$ python3 -q
>>> import numpy as np
>>> np.set_printoptions(suppress=True, linewidth=140)
>>> M = np.array([[1, 0, 0, -1],
...     [2, 0, -2, 1],
...     [-2, -1, 0, 1],
...     [-2, 1, 0, 2],
...     [-2, 2, -1, 1],
...     [1, 0, -2, 1],
...     [1, 0, 1, 2],
...     [0, 2, -2, -2]])
>>> M[6] = M[5]
>>> print(M)
[[ 1  0  0 -1]
 [ 2  0 -2  1]
 [-2 -1  0  1]
 [-2  1  0  2]
 [-2  2 -1  1]
 [ 1  0 -2  1]
 [ 1  0 -2  1]
 [ 0  2 -2 -2]]
>>> vec = np.array([0, -1, -2, 0])
>>> y = M @ vec
>>> print(np.round(np.linalg.pinv(M) @ M, 2) + 0)
[[1. 0. 0. 0.]
 [0. 1. 0. 0.]
 [0. 0. 1. 0.]
 [0. 0. 0. 1.]]
>>> print(y)
[ 0  4  1 -1  0  4  4  2]
>>> print(np.round(np.linalg.solve(M.T @ M, M.T @ y), 2) + 0)
[ 0. -1. -2.  0.]
>>> rng = np.random.default_rng(8923)
>>> y = y + 0.1 * rng.normal(size=8)
>>> print(y.round(2))
[ 0.05  4.08  0.92 -0.68 -0.15  4.11  4.2   1.94]
>>> beta, *_ = np.linalg.lstsq(M, y)
>>> print(round(np.linalg.norm(y - M @ beta), 2))
0.33
>>> print(np.round(M.T @ (y - M @ beta), 2) + 0)
[0. 0. 0. 0.]
>>> print([round(float(np.linalg.norm(np.linalg.solve(M.T @ M + lam * np.eye(4), M.T @ y))), 2) for lam in (0, 1, 10, 100)])
[2.2, 1.81, 1.08, 0.28]
>>> vec = np.array([3, 9, 0, 1])
>>> y = M @ vec
>>> beta, lr = np.zeros(4), 1 / np.linalg.norm(M, 2) ** 2
>>> for i in range(60):
...     beta -= lr * M.T @ (M @ beta - y)
...     if i % 10 == 0: print(i, round(np.linalg.norm(M @ beta - y), 2))
... 
0 12.18
10 4.15
20 1.76
30 0.75
40 0.32
50 0.13
>>> print(beta.round(2))
[ 2.98  8.97 -0.02  0.98]
